% python3 -q
>>> import numpy as np
>>> np.set_printoptions(suppress=True, linewidth=100)
>>> def tidy(a):
...     return np.round(a, 3) + 0
... 
>>> M = np.load("layer0.npy")
>>> print(M)
[[  7.822  -4.918  -0.483   2.235  10.015   0.056  -0.219   0.171   2.854]
 [  6.813   1.173  -0.023   2.708   8.659   0.048   0.02    0.05   -1.42 ]
 [ -6.652   3.286   0.184   1.414 -34.63   -0.046  -0.747  -0.167   0.277]
 [  2.557   5.307  -0.195   0.837  -4.85   -0.065   0.117  -0.284   1.127]
 [  1.407  11.364   0.097   0.041  -1.505   0.135   1.104   0.098   0.879]
 [ 10.216  -5.681   0.285  -0.174  11.106  -0.045  -0.279  -0.078   2.752]
 [  0.855   5.284  -0.486  -0.572  -4.328   0.092  -0.857  -0.203   0.485]
 [  1.431  -5.387   0.215  -0.274  10.839   0.032  -0.148  -0.129   1.988]
 [ -0.327   2.879   0.206   0.739  20.316   0.034  -0.315   0.011   1.783]
 [  8.803   8.09    0.162   0.31  -22.015  -0.053  -0.433  -0.027   2.257]
 [ -1.958  -8.849   0.344  -1.836  20.927   0.039   0.566   0.183  -1.082]
 [ -3.845  11.356   0.255   0.991 -34.974   0.019  -0.215   0.005  -1.528]
 [ -1.06   -8.905   0.162   0.518 -32.5     0.024  -0.224  -0.232  -1.11 ]
 [ -7.471  -8.826   0.06   -1.157   2.659   0.102   0.055  -0.248  -0.753]
 [ -3.665   1.989  -0.145   0.379   4.611   0.113  -0.251   0.225   1.013]
 [ -8.264  -0.911  -0.56   -0.547 -21.207   0.051   0.845   0.13   -0.546]
 [  1.764 -10.544   0.026   1.228   5.106  -0.038   0.627   0.069  -4.368]
 [  0.438  -5.315  -0.237   2.046  -9.59    0.026  -0.172  -0.14    4.362]
 [  4.332   2.849   0.095  -0.827 -12.285   0.106  -0.798  -0.071   1.466]
 [  1.861  -7.253  -0.29   -0.76  -11.658   0.018  -0.876  -0.01    1.548]
 [  3.816  -6.861   0.142   1.397   9.937   0.146   0.035   0.108  -1.252]
 [ -0.497  21.991   0.023   0.194  -2.512  -0.14    0.448   0.047   4.423]
 [  3.048  23.777  -0.497  -1.51  -18.184   0.116  -0.793   0.235   0.288]
 [  2.786  -0.07   -0.878   1.768 -28.198  -0.101  -0.271  -0.065  -2.744]
 [  4.944  -8.113  -0.04   -2.143 -14.807   0.018   0.605   0.063   0.434]
 [ -1.805  15.929  -0.093   1.056 -37.213   0.016   0.169  -0.107  -5.324]
 [  0.988   4.402  -0.137  -0.228 -23.602  -0.036   0.558  -0.214  -3.169]
 [ -9.047  -4.118  -0.38    0.581  -7.368   0.017   0.945   0.087   3.63 ]
 [  9.176  -6.125  -0.097   1.277  10.497  -0.132  -0.567  -0.174   4.609]
 [ -8.802 -12.871   0.829  -0.367  23.359  -0.009  -0.21   -0.133   1.57 ]
 [ -6.054   6.995   0.518   1.868 -39.336   0.05   -0.636  -0.155  -1.789]]
>>> Xc = M - M.mean(axis=0)
>>> evecs = np.linalg.svd(Xc)[2][:7]
>>> Y = Xc - Xc @ evecs.T @ evecs
>>> print(tidy(np.cov(Xc @ evecs.T, rowvar=False)))
[[363.569   0.      0.      0.      0.      0.      0.   ]
 [  0.     67.327   0.      0.      0.      0.      0.   ]
 [  0.      0.     26.526   0.      0.      0.      0.   ]
 [  0.      0.      0.      4.955   0.      0.      0.   ]
 [  0.      0.      0.      0.      1.414   0.      0.   ]
 [  0.      0.      0.      0.      0.      0.267   0.   ]
 [  0.      0.      0.      0.      0.      0.      0.103]]
>>> print(np.linalg.norm(Y, axis=1).round(6).argmax())
3
